% python3 -q
>>> import numpy as np
>>> np.set_printoptions(precision=2, suppress=True, linewidth=120)
>>> def tidy(a):
...     return np.round(a, 2) + 0
... 
>>> J = np.array([[-2, 1, -2, -2, -2],
...     [1, -2, 1, -2, -2],
...     [-2, 1, -2, 1, -2],
...     [-2, -2, 1, -2, 1],
...     [-2, -2, -2, 1, -2]])
>>> # equal to its transpose
>>> w1 = np.array([[4, -4, -8, -5, 8],
...     [8, -9, -6, -2, -4],
...     [1, 2, -4, -7, -4],
...     [-5, -3, -6, 5, -8],
...     [9, 3, 0, -5, -4]])
>>> c = np.array([-3, -3, -3, 3, -1])
>>> act = np.maximum(J @ w1 + c, 0)
>>> (act > 0).mean(axis=0)
array([0. , 0.6, 1. , 0.6, 0.4])
>>> C = np.array([[1, 2], [2, 0], [1, 1], [2, 0], [0, 1]])
>>> w1 @ C
array([[-22,   8],
       [-20,   6],
       [-13,  -6],
       [ -7, -24],
       [  5,  14]])
>>> feats = np.load("sample9.npy")
>>> feats
array([[-0.46,  1.03,  0.15],
       [-1.21, -2.29,  5.57],
       [ 2.5 , -3.93, -2.99],
       [ 1.19,  0.01,  1.54],
       [-1.14, -0.97, -3.07],
       [-0.79, -2.72, -0.69],
       [ 1.65, -1.48, -2.18],
       [-0.68, -1.1 ,  3.76],
       [-0.84,  4.23, -2.2 ],
       [-0.05, -1.79,  0.  ],
       [ 3.72, -2.35,  0.42],
       [ 1.37, -0.58,  2.9 ],
       [ 0.5 , -0.29,  9.07],
       [ 2.99, -0.94,  0.95],
       [ 2.17,  0.33,  3.92]])
>>> A2 = np.c_[feats[:, :2] @ np.array([[3, -1], [-2, -1]]), np.array([0, 0, 2, -3, 1, 1, -2, -1, 2, 1, 0, -1, 3, 0, -2])]
>>> tidy(A2)
array([[ -3.44,  -0.57,   0.  ],
       [  0.95,   3.5 ,   0.  ],
       [ 15.36,   1.43,   2.  ],
       [  3.55,  -1.2 ,  -3.  ],
       [ -1.48,   2.11,   1.  ],
       [  3.07,   3.51,   1.  ],
       [  7.91,  -0.17,  -2.  ],
       [  0.16,   1.78,  -1.  ],
       [-10.98,  -3.39,   2.  ],
       [  3.43,   1.84,   1.  ],
       [ 15.86,  -1.37,   0.  ],
       [  5.27,  -0.79,  -1.  ],
       [  2.08,  -0.21,   3.  ],
       [ 10.85,  -2.05,   0.  ],
       [  5.85,  -2.5 ,  -2.  ]])
>>> np.linalg.matrix_rank(np.c_[feats, A2])
np.int64(4)
>>> tidy(np.linalg.lstsq(feats, A2[:, 0])[0])
array([ 3., -2.,  0.])
>>> w1 = np.array([[8, -1, 4], [0, 1, 6], [-5, 4, -1]])
>>> c = np.array([2, 1, 0])
>>> act = np.maximum(feats @ w1 + c, 0)
>>> np.linalg.matrix_rank(act)
np.int64(3)
>>> tidy((act > 0).mean(axis=0))
array([0.53, 0.53, 0.4 ])
>>> C = np.array([[1, 1, 0], [0, 2, 0], [1, 2, 2]])
>>> (act @ C).round(6).argmax(axis=1)
array([1, 1, 0, 1, 0, 0, 0, 1, 1, 0, 1, 1, 1, 1, 1])
>>> w1 @ C
array([[12, 14,  8],
       [ 6, 14, 12],
       [-6,  1, -2]])
>>> X = np.load("case15.npy")
>>> X
array([[-2,  1,  1,  0,  1,  1, -1, -2, -1,  1,  2,  2,  1, -1],
       [ 1, -2,  1,  1,  0,  1,  1, -1, -2, -1,  1,  2,  2,  1],
       [ 1,  1, -2,  1,  1,  0,  1,  1, -1, -2, -1,  1,  2,  2],
       [ 0,  1,  1, -2,  1,  1,  0,  1,  1, -1, -2, -1,  1,  2],
       [ 1,  0,  1,  1, -2,  1,  1,  0,  1,  1, -1, -2, -1,  1],
       [ 1,  1,  0,  1,  1, -2,  1,  1,  0,  1,  1, -1, -2, -1],
       [-1,  1,  1,  0,  1,  1, -2,  1,  1,  0,  1,  1, -1, -2],
       [-2, -1,  1,  1,  0,  1,  1, -2,  1,  1,  0,  1,  1, -1],
       [-1, -2, -1,  1,  1,  0,  1,  1, -2,  1,  1,  0,  1,  1],
       [ 1, -1, -2, -1,  1,  1,  0,  1,  1, -2,  1,  1,  0,  1],
       [ 2,  1, -1, -2, -1,  1,  1,  0,  1,  1, -2,  1,  1,  0],
       [ 2,  2,  1, -1, -2, -1,  1,  1,  0,  1,  1, -2,  1,  1],
       [ 1,  2,  2,  1, -1, -2, -1,  1,  1,  0,  1,  1, -2,  1],
       [-1,  1,  2,  2,  1, -1, -2, -1,  1,  1,  0,  1,  1, -2]])
>>> # symmetric
>>> np.allclose(X @ X.T, X.T @ X)
True
>>> A2 = np.array([[3, 5], [3, 5]])
>>> C = np.array([[5, 4, 6], [4, 4, 9], [1, 7, 3]])
>>> E = np.kron(A2, C)
>>> E
array([[15, 12, 18, 25, 20, 30],
       [12, 12, 27, 20, 20, 45],
       [ 3, 21,  9,  5, 35, 15],
       [15, 12, 18, 25, 20, 30],
       [12, 12, 27, 20, 20, 45],
       [ 3, 21,  9,  5, 35, 15]])
>>> t3 = np.stack([E, -1 * E, E[::-1]])
>>> np.linalg.matrix_rank(t3.reshape(3, -1))
np.int64(2)
>>> tidy(np.linalg.norm(t3, axis=(1, 2)))
array([130.12, 130.12, 130.12])
>>> t3.sum(axis=0)
array([[ 3, 21,  9,  5, 35, 15],
       [12, 12, 27, 20, 20, 45],
       [15, 12, 18, 25, 20, 30],
       [ 3, 21,  9,  5, 35, 15],
       [12, 12, 27, 20, 20, 45],
       [15, 12, 18, 25, 20, 30]])
>>> np.einsum("bij,cij->bc", t3, t3)
array([[ 16932, -16932,  14620],
       [-16932,  16932, -14620],
       [ 14620, -14620,  16932]])
>>> Uu, sigma, Vt = np.linalg.svd(E)
>>> np.argmax(sigma[:-1] / (sigma[1:] + 1e-6)) + 1
np.int64(3)
>>> A2 = Uu[:, :3] @ np.diag(sigma[:3]) @ Vt[:3]
>>> np.linalg.matrix_rank(A2)
np.int64(3)
>>> tidy(A2)
array([[15., 12., 18., 25., 20., 30.],
       [12., 12., 27., 20., 20., 45.],
       [ 3., 21.,  9.,  5., 35., 15.],
       [15., 12., 18., 25., 20., 30.],
       [12., 12., 27., 20., 20., 45.],
       [ 3., 21.,  9.,  5., 35., 15.]])
>>> cov = A2.T @ A2
>>> (A2 @ A2.T).shape
(6, 6)
>>> tidy(np.diag(cov))
array([ 756., 1458., 2268., 2100., 4050., 6300.])
>>> np.trace(cov), (A2 ** 2).sum()
(np.float64(16932.0), np.float64(16932.0))
